>>> import numpy as np
>>> from numpy import linalg as LA
>>> np.set_printoptions(precision=1, suppress=True, linewidth=200, sign=" ")
>>> arr = np.array([[3, 0, 0, 0, 0],
...     [0, 2, 0, 0, 0],
...     [0, 0, 3, 0, 0],
...     [0, 0, 0, 4, 0],
...     [0, 0, 0, 0, 5]])
>>> arr
array([[ 3,  0,  0,  0,  0],
       [ 0,  2,  0,  0,  0],
       [ 0,  0,  3,  0,  0],
       [ 0,  0,  0,  4,  0],
       [ 0,  0,  0,  0,  5]])
>>> L = LA.cholesky(arr)
>>> L
array([[ 1.7,  0. ,  0. ,  0. ,  0. ],
       [ 0. ,  1.4,  0. ,  0. ,  0. ],
       [ 0. ,  0. ,  1.7,  0. ,  0. ],
       [ 0. ,  0. ,  0. ,  2. ,  0. ],
       [ 0. ,  0. ,  0. ,  0. ,  2.2]])
>>> round(float(np.prod(np.diag(L)) ** 2), 1), round(LA.det(arr), 1)
(360.0, np.float64(360.0))
>>> print(LA.eigvalsh(arr).min() > 0)
True
>>> (LA.matrix_power((arr != 0) + (arr.T != 0) + np.eye(5), 5) > 0).astype(int)
array([[ 1,  0,  0,  0,  0],
       [ 0,  1,  0,  0,  0],
       [ 0,  0,  1,  0,  0],
       [ 0,  0,  0,  1,  0],
       [ 0,  0,  0,  0,  1]])
>>> round(float(LA.det(arr)), 1)
360.0
>>> (arr != 0).astype(int)
array([[ 1,  0,  0,  0,  0],
       [ 0,  1,  0,  0,  0],
       [ 0,  0,  1,  0,  0],
       [ 0,  0,  0,  1,  0],
       [ 0,  0,  0,  0,  1]])
>>> np.flatnonzero(LA.matrix_power((arr != 0) + (arr.T != 0) + np.eye(5), 5)[2])
array([ 2])
>>> np.sort(LA.eigvals(arr).real)
array([ 2.,  3.,  3.,  4.,  5.])
>>> evals, V = LA.eigh(arr)
>>> x = np.array([1, -1, -2, -2, -2])
>>> LA.eigvalsh(arr[1:, 1:])
array([ 2.,  3.,  4.,  5.])
>>> V * np.maximum(evals, 0) @ V.T
array([[ 3.,  0.,  0.,  0.,  0.],
       [ 0.,  2.,  0.,  0.,  0.],
       [ 0.,  0.,  3.,  0.,  0.],
       [ 0.,  0.,  0.,  4.,  0.],
       [ 0.,  0.,  0.,  0.,  5.]])
>>> print(V * np.sqrt(evals) @ V.T)
[[ 1.7  0.   0.   0.   0. ]
 [ 0.   1.4  0.   0.   0. ]
 [ 0.   0.   1.7  0.   0. ]
 [ 0.   0.   0.   2.   0. ]
 [ 0.   0.   0.   0.   2.2]]
>>> V * np.abs(evals) @ V.T
array([[ 3.,  0.,  0.,  0.,  0.],
       [ 0.,  2.,  0.,  0.,  0.],
       [ 0.,  0.,  3.,  0.,  0.],
       [ 0.,  0.,  0.,  4.,  0.],
       [ 0.,  0.,  0.,  0.,  5.]])
>>> round(x @ arr @ x / (x @ x), 1), evals[0], evals[-1]
(np.float64(3.8), np.float64(2.0), np.float64(5.0))
>>> B = np.array([[1, -2, -2, 1, 1],
...     [1, 2, -1, -2, -1],
...     [1, 2, 2, -2, -2],
...     [0, 2, 1, 1, 1],
...     [2, 2, -1, 1, -1]])
>>> W0 = np.triu(B, 1)
>>> print(W0)
[[ 0 -2 -2  1  1]
 [ 0  0 -1 -2 -1]
 [ 0  0  0 -2 -2]
 [ 0  0  0  0  1]
 [ 0  0  0  0  0]]
>>> # triangular: eigenvalues sit on the diagonal
>>> round(float(np.trace(LA.pinv(W0) @ W0)), 1)
4.0
>>> rng = np.random.default_rng(345)
>>> idx = rng.permutation(5)
>>> idx
array([ 1,  2,  4,  3,  0])
>>> B = W0[idx][:, idx]
>>> np.diag(B)
array([ 0,  0,  0,  0,  0])
>>> np.trace(B)
np.int64(0)
>>> X = np.load("a.npy")
>>> X
array([[ 1.5,  1.6,  0.7],
       [ 2.6, -0.3, -0.7],
       [ 2.4,  0.3, -3.8]])
>>> P = np.triu(np.array([[2, -1, 3], [0, -1, 1], [3, -3, 2]]), 1) + np.eye(3)
>>> B = P @ X @ LA.inv(P)
>>> print(P @ X - X @ P)
[[  4.6   2.7 -16.8]
 [  2.4   2.9 -11.3]
 [  0.    2.4  -7.5]]
>>> round(float(np.trace(B)), 1), np.round(np.trace(X), 1)
(-2.6, np.float64(-2.6))
>>> np.round(LA.det(B), 1)
np.float64(16.2)
